% python3 -q
>>> import numpy as np
>>> import numpy.linalg as la
>>> np.set_printoptions(precision=2, suppress=True, linewidth=100, legacy="1.25")
>>> rng = np.random.default_rng(5842)
>>> lab = rng.integers(0, 2, 6)
>>> mat = np.triu((lab[:, None] == lab) & (rng.random((6, 6)) < 0.8), 1).astype(int)
>>> mat += mat.T
>>> mat
array([[0, 1, 1, 1, 0, 0],
       [1, 0, 0, 1, 0, 0],
       [1, 0, 0, 1, 0, 0],
       [1, 1, 1, 0, 0, 0],
       [0, 0, 0, 0, 0, 1],
       [0, 0, 0, 0, 1, 0]])
>>> C2 = mat.T @ mat
>>> (mat @ mat.T).shape
(6, 6)
>>> np.allclose(C2, C2.T)
True
>>> np.trace(C2), (mat ** 2).sum()
(12, 12)
>>> print(la.matrix_rank(C2))
5
>>> C2
array([[3, 1, 1, 2, 0, 0],
       [1, 2, 2, 1, 0, 0],
       [1, 2, 2, 1, 0, 0],
       [2, 1, 1, 3, 0, 0],
       [0, 0, 0, 0, 1, 0],
       [0, 0, 0, 0, 0, 1]])
>>> data = np.loadtxt("w.csv", delimiter=",")
>>> data
array([[ 0.81,  0.  ,  0.  ,  0.  ,  0.  ,  0.  ,  0.  , -0.59,  0.  ,  0.  ],
       [ 0.  ,  1.  ,  0.  ,  0.  ,  0.  ,  0.  ,  0.  ,  0.  ,  0.  ,  0.  ],
       [ 0.  ,  0.  ,  1.  ,  0.  ,  0.  ,  0.  ,  0.  ,  0.  ,  0.  ,  0.  ],
       [ 0.  ,  0.  ,  0.  ,  1.  ,  0.  ,  0.  ,  0.  ,  0.  ,  0.  ,  0.  ],
       [ 0.  ,  0.  ,  0.  ,  0.  ,  1.  ,  0.  ,  0.  ,  0.  ,  0.  ,  0.  ],
       [ 0.  ,  0.  ,  0.  ,  0.  ,  0.  ,  1.  ,  0.  ,  0.  ,  0.  ,  0.  ],
       [ 0.  ,  0.  ,  0.  ,  0.  ,  0.  ,  0.  ,  1.  ,  0.  ,  0.  ,  0.  ],
       [ 0.59,  0.  ,  0.  ,  0.  ,  0.  ,  0.  ,  0.  ,  0.81,  0.  ,  0.  ],
       [ 0.  ,  0.  ,  0.  ,  0.  ,  0.  ,  0.  ,  0.  ,  0.  ,  1.  ,  0.  ],
       [ 0.  ,  0.  ,  0.  ,  0.  ,  0.  ,  0.  ,  0.  ,  0.  ,  0.  ,  1.  ]])
>>> lab = rng.permutation(10)
>>> lab
array([2, 7, 3, 8, 1, 0, 6, 4, 9, 5])
>>> M2 = data[lab][:, lab]
>>> np.sort(np.abs(la.eigvals(M2)))
array([1., 1., 1., 1., 1., 1., 1., 1., 1., 1.])
>>> print(round(la.det(M2), 2), round(la.det(data[lab]), 2))
1.0 -1.0
>>> np.allclose(M2, data)
False
>>> np.diag(M2)
array([1.  , 0.81, 1.  , 1.  , 1.  , 0.81, 1.  , 1.  , 1.  , 1.  ])
>>> r0 = np.array([-1, 0, -3, 4, 5, -5, -3, 5, -3, -5])
>>> M2 = data + np.outer(r0, np.eye(10)[7])
>>> M2
array([[ 0.81,  0.  ,  0.  ,  0.  ,  0.  ,  0.  ,  0.  , -1.59,  0.  ,  0.  ],
       [ 0.  ,  1.  ,  0.  ,  0.  ,  0.  ,  0.  ,  0.  ,  0.  ,  0.  ,  0.  ],
       [ 0.  ,  0.  ,  1.  ,  0.  ,  0.  ,  0.  ,  0.  , -3.  ,  0.  ,  0.  ],
       [ 0.  ,  0.  ,  0.  ,  1.  ,  0.  ,  0.  ,  0.  ,  4.  ,  0.  ,  0.  ],
       [ 0.  ,  0.  ,  0.  ,  0.  ,  1.  ,  0.  ,  0.  ,  5.  ,  0.  ,  0.  ],
       [ 0.  ,  0.  ,  0.  ,  0.  ,  0.  ,  1.  ,  0.  , -5.  ,  0.  ,  0.  ],
       [ 0.  ,  0.  ,  0.  ,  0.  ,  0.  ,  0.  ,  1.  , -3.  ,  0.  ,  0.  ],
       [ 0.59,  0.  ,  0.  ,  0.  ,  0.  ,  0.  ,  0.  ,  5.81,  0.  ,  0.  ],
       [ 0.  ,  0.  ,  0.  ,  0.  ,  0.  ,  0.  ,  0.  , -3.  ,  1.  ,  0.  ],
       [ 0.  ,  0.  ,  0.  ,  0.  ,  0.  ,  0.  ,  0.  , -5.  ,  0.  ,  1.  ]])
>>> q, evecs = la.qr(M2[:, :5])[0], la.qr(M2[:, 5:])[0]
>>> sigma = la.svd(q.T @ evecs, compute_uv=False)
>>> np.round(la.norm(q @ q.T - evecs @ evecs.T, 2), 2)
1.0
>>> vec = np.array([2, 1, 1, 2, -1, 3, 3, 0, 0, -2])
>>> round(float(la.det(data)), 2)
1.0
>>> 10 - la.matrix_rank(data - np.eye(10), tol=1e-8)
8
>>> [p for p in range(1, 25) if np.allclose(la.matrix_power(data, p), np.eye(10))]
[10, 20]
>>> M2 = np.array([[5, 1], [5, 2]])
>>> W2 = np.array([[3, -1, -3], [-2, -3, 0], [0, 0, 1]])
>>> m1 = np.kron(M2, W2)
>>> m1
array([[ 15,  -5, -15,   3,  -1,  -3],
       [-10, -15,   0,  -2,  -3,   0],
       [  0,   0,   5,   0,   0,   1],
       [ 15,  -5, -15,   6,  -2,  -6],
       [-10, -15,   0,  -4,  -6,   0],
       [  0,   0,   5,   0,   0,   2]])
>>> M2 = np.array([[2, 0, 1], [2, 0, 0], [0, 1, 2], [2, 2, 0], [2, 0, 2], [1, 0, 1]])
>>> np.vstack([m1, M2.T]).shape
(9, 6)
>>> np.einsum("ij->j", m1)
array([ 10, -40, -20,   3, -12,  -6])
>>> M2.T @ m1.T
array([[ 21, -60,   1,  22, -70,   2],
       [ -9,  -4,   5,  -3,  -8,   5],
       [-20, -16,  11, -25, -22,  12]])
>>> np.einsum("ik,kj->ij", m1, M2)
array([[ 21,  -9, -20],
       [-60,  -4, -16],
       [  1,   5,  11],
       [ 22,  -3, -25],
       [-70,  -8, -22],
       [  2,   5,  12]])
>>> la.matrix_rank(np.vstack([m1, M2.T]))
6
>>> np.einsum("ij,ij->i", m1, m1)
array([494, 338,  26, 551, 377,  29])
>>> m1 @ M2
array([[ 21,  -9, -20],
       [-60,  -4, -16],
       [  1,   5,  11],
       [ 22,  -3, -25],
       [-70,  -8, -22],
       [  2,   5,  12]])
>>> M2 @ m1
Traceback (most recent call last):
  File "<python-input-45>", line 1, in <module>
    M2 @ m1
    ~~~^~~~
ValueError: matmul: Input operand 1 has a mismatch in its core dimension 0, with gufunc signature (n?,k),(k,m?)->(n?,m?) (size 6 is different from 3)
>>> E = np.array([[1, -2, 3, 0, -3, 3, -3, 1, 3, 2, 2],
...     [2, 3, -2, -1, -1, -2, -1, -1, -3, 1, -1],
...     [2, 2, -3, -3, 1, -1, 0, 2, 3, 0, -2],
...     [-1, -2, -2, -3, 2, 3, -1, 2, -3, 3, 2],
...     [-1, -1, -1, -2, -2, 1, -2, 2, 2, 2, -1],
...     [0, -3, 2, 3, -3, 3, -1, -1, -1, -1, 2],
...     [0, 1, 3, -1, -3, -2, 1, 2, 2, 0, 1],
...     [0, 0, -3, -3, -3, -1, 1, -3, -1, -2, 1],
...     [0, 3, -1, 2, 3, 3, 2, 1, 1, -3, -3]]) * (rng.random((9, 11)) < 0.3)
>>> E
array([[ 1,  0,  0,  0,  0,  3,  0,  1,  0,  0,  2],
       [ 2,  0,  0,  0,  0,  0, -1,  0,  0,  0,  0],
       [ 2,  0,  0,  0,  0,  0,  0,  0,  3,  0,  0],
       [ 0, -2, -2, -3,  0,  0, -1,  0,  0,  0,  0],
       [ 0, -1, -1,  0,  0,  0, -2,  2,  0,  2, -1],
       [ 0, -3,  0,  0,  0,  0, -1,  0, -1,  0,  0],
       [ 0,  0,  0, -1,  0,  0,  0,  0,  0,  0,  1],
       [ 0,  0,  0,  0,  0, -1,  1,  0,  0,  0,  1],
       [ 0,  3,  0,  0,  0,  0,  2,  0,  1,  0,  0]])
>>> M2 = E[0, 0] * E[1:] - np.outer(E[1:, 0], E[0])
>>> M2
array([[ 0,  0,  0,  0,  0, -6, -1, -2,  0,  0, -4],
       [ 0,  0,  0,  0,  0, -6,  0, -2,  3,  0, -4],
       [ 0, -2, -2, -3,  0,  0, -1,  0,  0,  0,  0],
       [ 0, -1, -1,  0,  0,  0, -2,  2,  0,  2, -1],
       [ 0, -3,  0,  0,  0,  0, -1,  0, -1,  0,  0],
       [ 0,  0,  0, -1,  0,  0,  0,  0,  0,  0,  1],
       [ 0,  0,  0,  0,  0, -1,  1,  0,  0,  0,  1],
       [ 0,  3,  0,  0,  0,  0,  2,  0,  1,  0,  0]])
>>> la.matrix_rank(M2), la.matrix_rank(E)
(8, 9)
>>> r0, r1 = M2[6], M2[7]
>>> r0 @ r0
3
>>> r0 @ r1
2
>>> p = (r0 @ r1) / (r0 @ r0) * r0
>>> r1 - p
array([ 0.  ,  3.  ,  0.  ,  0.  ,  0.  ,  0.67,  1.33,  0.  ,  1.  ,  0.  , -0.67])
>>> p
array([ 0.  ,  0.  ,  0.  ,  0.  ,  0.  , -0.67,  0.67,  0.  ,  0.  ,  0.  ,  0.67])
>>> round(float((r1 - p) @ r0), 2)
0.0
>>> la.matrix_rank(np.outer(r0, r1))
1
>>> W1 = np.array([[3, 0, 3],
...     [2, 3, -3],
...     [2, 2, -3],
...     [2, 1, -2],
...     [-3, -3, -2],
...     [-2, 0, 3],
...     [1, 1, -3],
...     [2, -2, 3],
...     [0, 2, 2],
...     [-3, -1, 0],
...     [1, 3, 0]])
>>> b = np.array([-2, -2, 1])
>>> H = np.maximum(E @ W1 + b, 0)
>>> (H > 0).mean(axis=0)
array([0.44, 0.44, 0.78])
>>> la.matrix_rank(H)
3
>>> W2 = np.array([[2, -2], [2, -2], [-1, 2]])
>>> (H @ W2).round(6).argmax(axis=1)
array([1, 1, 1, 1, 1, 1, 1, 0, 0])
>>> print(H @ W2)
[[-12  28]
 [ -4  14]
 [  3  10]
 [-22  44]
 [-19  38]
 [-11  22]
 [ -3   6]
 [  8  -8]
 [ 34 -34]]
>>> W0 = np.load("run18.npy")
>>> W0.round(2) + 0
array([[ 1.51,  0.5 ,  0.21,  0.31, -0.27,  1.02,  0.03,  0.25,  1.05,  0.84],
       [ 0.5 ,  1.72,  0.41,  1.52, -0.88,  0.94, -0.9 , -0.28,  0.32,  1.33],
       [ 0.21,  0.41,  0.46,  0.14,  0.68, -0.84,  0.69, -0.75,  0.27, -1.27],
       [ 0.31,  1.52,  0.14,  3.52,  0.45,  0.47,  1.  ,  0.14, -0.62, -0.83],
       [-0.27, -0.88,  0.68,  0.45,  1.76, -0.06, -0.89, -0.76, -0.27,  0.86],
       [ 1.02,  0.94, -0.84,  0.47, -0.06,  1.92, -0.03, -0.02, -0.68,  0.14],
       [ 0.03, -0.9 ,  0.69,  1.  , -0.89, -0.03,  2.86,  0.39,  0.32,  0.3 ],
       [ 0.25, -0.28, -0.75,  0.14, -0.76, -0.02,  0.39,  2.18,  1.01,  0.7 ],
       [ 1.05,  0.32,  0.27, -0.62, -0.27, -0.68,  0.32,  1.01,  0.06,  0.  ],
       [ 0.84,  1.33, -1.27, -0.83,  0.86,  0.14,  0.3 ,  0.7 ,  0.  ,  0.  ]])
>>> la.norm(W0, axis=1).argmax()
3
>>> print(round(float(la.norm(W0[1], 1)), 2), round(la.norm(W0[1], np.inf), 2))
8.81 1.72
>>> round(la.norm(W0, "nuc"), 2)
24.0
>>> np.round(la.norm(W0) ** 2 / la.norm(W0, 2) ** 2, 2)
3.2
>>> round(W0[1] @ W0[5], 2)
4.35
>>> K = np.array([[1, -1, -1, 1, -1, 1, 1, -1],
...     [1, -1, 1, -1, 1, -1, 1, -1],
...     [1, -1, -1, 1, 1, -1, -1, 1],
...     [1, 1, -1, -1, 1, 1, -1, -1],
...     [1, 1, -1, -1, -1, -1, 1, 1],
...     [1, 1, 1, 1, -1, -1, -1, -1],
...     [1, 1, 1, 1, 1, 1, 1, 1],
...     [1, -1, 1, -1, -1, 1, -1, 1]])
>>> M2 = K + rng.integers(-2, 3, (8, 1)) @ rng.integers(-2, 3, (1, 8))
>>> M2
array([[ 1,  3,  1, -3, -3,  3,  1,  3],
       [ 1,  1,  2, -3,  0,  0,  1,  1],
       [ 1, -3, -2,  3,  2, -2, -1, -1],
       [ 1,  5,  1, -5, -1,  3, -1,  3],
       [ 1, -1, -2,  1,  0, -2,  1, -1],
       [ 1,  1,  1,  1, -1, -1, -1, -1],
       [ 1, -3, -1,  5,  3, -1,  1, -3],
       [ 1, -1,  1, -1, -1,  1, -1,  1]])
>>> print(np.round(la.svd(M2 - K, compute_uv=False), 2) + 0)
[15.  0.  0.  0.  0.  0.  0.  0.]
>>> np.abs(M2 - K).sum(axis=1)
array([18,  9,  9, 18,  9,  0, 18,  0])
>>> print(la.matrix_rank(M2 - K, tol=1e-8))
1
>>> M2 - K
array([[ 0,  4,  2, -4, -2,  2,  0,  4],
       [ 0,  2,  1, -2, -1,  1,  0,  2],
       [ 0, -2, -1,  2,  1, -1,  0, -2],
       [ 0,  4,  2, -4, -2,  2,  0,  4],
       [ 0, -2, -1,  2,  1, -1,  0, -2],
       [ 0,  0,  0,  0,  0,  0,  0,  0],
       [ 0, -4, -2,  4,  2, -2,  0, -4],
       [ 0,  0,  0,  0,  0,  0,  0,  0]])
>>> la.norm(K, axis=0)
array([2.83, 2.83, 2.83, 2.83, 2.83, 2.83, 2.83, 2.83])
>>> la.pinv(K)
array([[ 0.12,  0.12,  0.12,  0.12,  0.12,  0.12,  0.12,  0.12],
       [-0.12, -0.13, -0.13,  0.12,  0.12,  0.13,  0.13, -0.13],
       [-0.13,  0.12, -0.13, -0.12, -0.13,  0.13,  0.13,  0.12],
       [ 0.13, -0.12,  0.13, -0.13, -0.13,  0.12,  0.12, -0.12],
       [-0.12,  0.13,  0.13,  0.12, -0.12, -0.12,  0.13, -0.13],
       [ 0.12, -0.12, -0.12,  0.13, -0.12, -0.12,  0.13,  0.12],
       [ 0.12,  0.12, -0.13, -0.13,  0.12, -0.12,  0.12, -0.12],
       [-0.13, -0.13,  0.13, -0.12,  0.13, -0.12,  0.12,  0.13]])
>>> K[:, 2] @ K[:, 5]
0
>>> X = np.loadtxt("test17.csv", delimiter=",")
>>> print(X.round(2) + 0)
[[ -4.   -19.98  -1.99   2.     0.  ]
 [ -3.86 -19.07  -1.75   1.96   0.  ]
 [ -3.86 -19.07  -1.75   1.96   0.  ]
 [ -3.04 -14.08  -0.51   1.74   0.  ]
 [ -2.07  -8.84   0.53   1.44   0.  ]
 [ -2.07  -8.84   0.53   1.44   0.  ]
 [ -1.67  -6.91   0.8    1.29   0.  ]
 [ -1.49  -6.06   0.89   1.22   0.  ]
 [ -0.94  -3.76   1.     0.97   0.  ]
 [ -0.85  -3.4    0.99   0.92   0.  ]
 [ -0.72  -2.9    0.96   0.85   0.  ]
 [ -0.7   -2.84   0.95   0.84   0.  ]
 [ -0.56  -2.33   0.89   0.75   0.  ]
 [ -0.51  -2.17   0.86   0.72   0.  ]
 [ -0.38  -1.69   0.76   0.61   0.  ]
 [ -0.37  -1.68   0.76   0.61   0.  ]
 [ -0.32  -1.5    0.71   0.57   0.  ]
 [ -0.22  -1.15   0.59   0.47   0.  ]
 [ -0.09  -0.66   0.37   0.3    0.  ]
 [ -0.02  -0.3    0.17   0.15   0.  ]
 [  0.     0.13  -0.06  -0.06   0.  ]
 [ -0.03   0.34  -0.13  -0.16   0.  ]
 [ -0.12   0.77  -0.18  -0.34   0.  ]
 [ -0.17   0.97  -0.17  -0.41   0.  ]
 [ -0.28   1.34  -0.1   -0.53   0.  ]
 [ -0.29   1.39  -0.09  -0.54   0.  ]
 [ -0.42   1.85   0.05  -0.65   0.  ]
 [ -0.51   2.16   0.16  -0.71   0.  ]
 [ -0.56   2.33   0.23  -0.75   0.  ]
 [ -0.61   2.52   0.31  -0.78   0.  ]
 [ -0.63   2.59   0.34  -0.79   0.  ]
 [ -1.12   4.47   1.24  -1.06   0.  ]
 [ -1.15   4.61   1.31  -1.07   0.  ]
 [ -1.24   5.01   1.52  -1.12   0.  ]
 [ -1.91   8.03   3.16  -1.38   0.  ]
 [ -2.32  10.14   4.34  -1.52   0.  ]
 [ -2.35  10.29   4.43  -1.53   0.  ]
 [ -2.56  11.38   5.05  -1.6    0.  ]
 [ -2.68  12.02   5.42  -1.64   0.  ]
 [ -2.91  13.33   6.16  -1.71   0.  ]
 [ -2.95  13.6    6.31  -1.72   0.  ]
 [ -3.23  15.21   7.24  -1.8    0.  ]]
>>> np.round(np.trace(la.pinv(X) @ X), 2)
3.0
>>> np.unique(X.round(6), axis=0).shape
(42, 5)
>>> try:
...     la.inv(X)
... except la.LinAlgError as e:
...     print("failed:", e)
... 
failed: Last 2 dimensions of the array must be square
>>> def softmax(z):
...     e = np.exp(z - z.max(axis=-1, keepdims=True))
...     return e / e.sum(axis=-1, keepdims=True)
... 
>>> print(np.round(softmax(10 * X[34]), 2) + 0)
[0. 1. 0. 0. 0.]
>>> softmax(X).sum(axis=1)
array([1., 1., 1., 1., 1., 1., 1., 1., 1., 1., 1., 1., 1., 1., 1., 1., 1., 1., 1., 1., 1., 1., 1.,
       1., 1., 1., 1., 1., 1., 1., 1., 1., 1., 1., 1., 1., 1., 1., 1., 1., 1., 1.])
>>> scores = X @ X.T / np.sqrt(5)
>>> softmax(scores)[34] @ X
array([-3.23, 15.21,  7.24, -1.8 ,  0.  ])
>>> softmax(scores).round(6).argmax(axis=1)
array([ 0,  0,  0,  0,  0,  0,  0,  0,  0,  0,  0,  0,  0,  0,  0,  0,  0,  0,  0,  0, 41, 41, 41,
       41, 41, 41, 41, 41, 41, 41, 41, 41, 41, 41, 41, 41, 41, 41, 41, 41, 41, 41])
>>> Uu, sigma, vt = la.svd(X)
>>> evecs = vt[:(sigma > 1e-8).sum()]
>>> vec = X[10] + 3 * X[27] + rng.integers(2) * np.eye(5)[3]
>>> vec
array([-2.25,  3.57,  1.44, -1.3 ,  0.  ])
>>> round(la.norm(vec - evecs.T @ evecs @ vec), 2)
0.0
>>> la.matrix_rank(np.vstack([X, vec]))
3
>>> print(evecs.T @ evecs)
[[ 0.84  0.08 -0.16  0.32  0.  ]
 [ 0.08  0.96  0.08 -0.16  0.  ]
 [-0.16  0.08  0.84  0.32  0.  ]
 [ 0.32 -0.16  0.32  0.36  0.  ]
 [ 0.    0.    0.    0.    0.  ]]
>>> print(np.diag(evecs.T @ evecs))
[0.84 0.96 0.84 0.36 0.  ]
>>> np.allclose(evecs.T @ evecs @ vec, vec)
True
